In [1]: import numpy as np

In [2]: np.set_printoptions(suppress=True, linewidth=140)

In [3]: data = np.loadtxt("block0.csv", delimiter=",")

In [4]: data
Out[4]: 
array([[12.,  3.,  9.,  6., 16., 10.,  5., 17.],
       [ 3.,  2., 10., 16., 10.,  9.,  3., 13.],
       [ 9., 10., 16., 12.,  8.,  1.,  5.,  6.],
       [ 6., 16., 12., 14.,  9., 16., 14., 10.],
       [16., 10.,  8.,  9., 12.,  5.,  9.,  3.],
       [10.,  9.,  1., 16.,  5.,  2.,  4., 10.],
       [ 5.,  3.,  5., 14.,  9.,  4., 14., 17.],
       [17., 13.,  6., 10.,  3., 10., 17.,  2.]])

In [5]: f = np.array([-3, 3, -2])

In [6]: np.correlate(data[0], data[5], "full")
Out[6]: array([120.,  78., 126., 162., 409., 281., 407., 542., 501., 379., 379., 527., 162., 203., 170.])

In [7]: np.cross(data[0, :3], data[5, :3])
Out[7]: array([-78.,  78.,  78.])

In [8]: left, sig, Vt = np.linalg.svd(data, full_matrices=False)

In [9]: np.round(sig / sig[0], 2)
Out[9]: array([1.  , 0.31, 0.2 , 0.18, 0.18, 0.11, 0.07, 0.05])

In [10]: (sig > 1e-8).sum()
Out[10]: np.int64(8)

In [11]: np.round(np.cumsum(sig ** 2) / np.sum(sig ** 2), 2)
Out[11]: array([0.82, 0.9 , 0.93, 0.96, 0.98, 0.99, 1.  , 1.  ])

In [12]: round(float(np.sqrt((sig ** 2).sum())), 2), np.round(np.linalg.norm(data), 2)
Out[12]: (82.56, np.float64(82.56))

In [13]: np.round(left.T @ data @ Vt.T, 2) + 0
Out[13]: 
array([[74.67,  0.  ,  0.  ,  0.  ,  0.  ,  0.  ,  0.  ,  0.  ],
       [ 0.  , 23.  ,  0.  ,  0.  ,  0.  ,  0.  ,  0.  ,  0.  ],
       [ 0.  ,  0.  , 15.  ,  0.  ,  0.  ,  0.  ,  0.  ,  0.  ],
       [ 0.  ,  0.  ,  0.  , 13.65,  0.  ,  0.  ,  0.  ,  0.  ],
       [ 0.  ,  0.  ,  0.  ,  0.  , 13.61,  0.  ,  0.  ,  0.  ],
       [ 0.  ,  0.  ,  0.  ,  0.  ,  0.  ,  8.48,  0.  ,  0.  ],
       [ 0.  ,  0.  ,  0.  ,  0.  ,  0.  ,  0.  ,  5.18,  0.  ],
       [ 0.  ,  0.  ,  0.  ,  0.  ,  0.  ,  0.  ,  0.  ,  3.99]])

In [14]: np.round(left.T @ left, 2) + 0
Out[14]: 
array([[1., 0., 0., 0., 0., 0., 0., 0.],
       [0., 1., 0., 0., 0., 0., 0., 0.],
       [0., 0., 1., 0., 0., 0., 0., 0.],
       [0., 0., 0., 1., 0., 0., 0., 0.],
       [0., 0., 0., 0., 1., 0., 0., 0.],
       [0., 0., 0., 0., 0., 1., 0., 0.],
       [0., 0., 0., 0., 0., 0., 1., 0.],
       [0., 0., 0., 0., 0., 0., 0., 1.]])

In [15]: np.round(np.abs(Vt[0]), 2)
Out[15]: array([0.37, 0.32, 0.32, 0.45, 0.34, 0.29, 0.35, 0.37])

In [16]: x = np.array([4, 5, -4, 8, 5, 2, -4, -4])

In [17]: target = data @ x

In [18]: target
Out[18]: array([ 87., 114., 116., 149., 176., 182.,  56., 148.])

In [19]: np.round(np.linalg.solve(data, data[:, 7]), 2) + 0
Out[19]: array([0., 0., 0., 0., 0., 0., 0., 1.])

In [20]: np.round(np.linalg.solve(data.T, data[7]), 2) + 0
Out[20]: array([0., 0., 0., 0., 0., 0., 0., 1.])

In [21]: Z = np.array([[3, 7, 5, 4, 5, 1, 7, 2, 1, 5, 9, 9],
    ...:     [3, 0, 3, 8, 6, 5, 8, 1, 7, 0, 0, 6],
    ...:     [6, 0, 4, 7, 2, 1, 0, 4, 0, 1, 1, 5],
    ...:     [6, 2, 9, 8, 7, 2, 9, 4, 3, 6, 0, 6],
    ...:     [3, 0, 0, 6, 0, 4, 3, 6, 5, 3, 8, 7],
    ...:     [2, 0, 1, 9, 4, 6, 1, 5, 5, 2, 6, 6],
    ...:     [0, 6, 2, 4, 6, 1, 6, 6, 6, 4, 5, 7],
    ...:     [5, 7, 0, 5, 2, 2, 4, 1, 1, 9, 9, 0],
    ...:     [2, 8, 3, 0, 2, 4, 5, 5, 8, 9, 7, 7],
    ...:     [4, 5, 8, 0, 8, 2, 3, 1, 7, 1, 3, 9],
    ...:     [8, 1, 6, 9, 5, 9, 4, 9, 2, 4, 7, 8],
    ...:     [4, 5, 5, 8, 1, 0, 3, 0, 0, 8, 1, 9]])

In [22]: rng = np.random.default_rng(924)

In [23]: K = (rng.random((14, 12)) < 0.25) @ Z

In [24]: K
Out[24]: 
array([[16, 10, 18, 24, 15,  9,  7, 10, 12, 12, 11, 29],
       [12,  7, 18, 17, 19, 10, 13, 10, 15,  9,  9, 21],
       [10, 18, 15, 14, 19,  8, 19, 15, 19, 13, 25, 32],
       [11, 14,  5, 15,  7,  7, 14,  9,  7, 17, 26, 16],
       [ 9, 15,  4, 14,  8, 12, 10, 11, 14, 20, 22, 13],
       [13,  5, 15, 15, 16,  8, 11,  6, 14,  2,  4, 20],
       [20, 15, 15, 30, 17, 10, 22, 21, 15, 23, 23, 25],
       [18, 21, 22, 17, 22,  7, 23,  8, 12, 21, 21, 24],
       [17, 19, 16, 18, 21, 14, 17, 17, 16, 18, 24, 24],
       [12,  2, 13, 15,  9,  3,  9,  8,  3,  7,  1, 11],
       [21, 16, 13, 21, 11, 16, 13, 19, 11, 23, 24, 20],
       [13, 14, 19, 20, 13,  3, 19,  6,  4, 19, 10, 24],
       [ 8, 10, 12,  8,  9,  6, 14,  9, 11, 15,  7, 13],
       [10,  9,  9,  9,  7, 13,  9, 14, 10, 13, 14, 15]])

In [25]: Q, V = np.linalg.qr(K[:, :8])[0], np.linalg.qr(K[:, 8:])[0]

In [26]: sig = np.linalg.svd(Q.T @ V, compute_uv=False)

In [27]: np.round(np.degrees(np.arccos(sig.clip(0, 1))), 2)
Out[27]: array([ 0.36,  9.87, 21.36, 55.99])

In [28]: (sig > 0.9).sum()
Out[28]: np.int64(3)

In [29]: sig.round(2)
Out[29]: array([1.  , 0.99, 0.93, 0.56])

In [30]: np.round(np.linalg.norm(Q @ Q.T - V @ V.T, 2), 2)
Out[30]: np.float64(1.0)

In [31]: np.round(np.abs(np.linalg.svd(K)[2][-1]), 2)
Out[31]: array([0.27, 0.4 , 0.5 , 0.3 , 0.41, 0.05, 0.02, 0.07, 0.1 , 0.38, 0.1 , 0.3 ])

In [32]: [round(float(x), 2) for x in np.linalg.svd(K, compute_uv=False)[:3]]
Out[32]: [191.34, 35.51, 21.94]

In [33]: gram = K.T @ K

In [34]: np.diag(gram)
Out[34]: array([2802, 2583, 3028, 4431, 3031, 1326, 3186, 2195, 2163, 3714, 4471, 6399])

In [35]: np.round(np.linalg.eigvalsh(gram)[::-1], 2)
Out[35]: array([36610.66,  1260.99,   481.24,   456.89,   197.33,   114.3 ,    96.91,    66.98,    24.47,    12.59,     6.57,     0.05])

In [36]: np.linalg.matrix_rank(gram)
Out[36]: np.int64(12)

In [37]: (K @ K.T).shape
Out[37]: (14, 14)
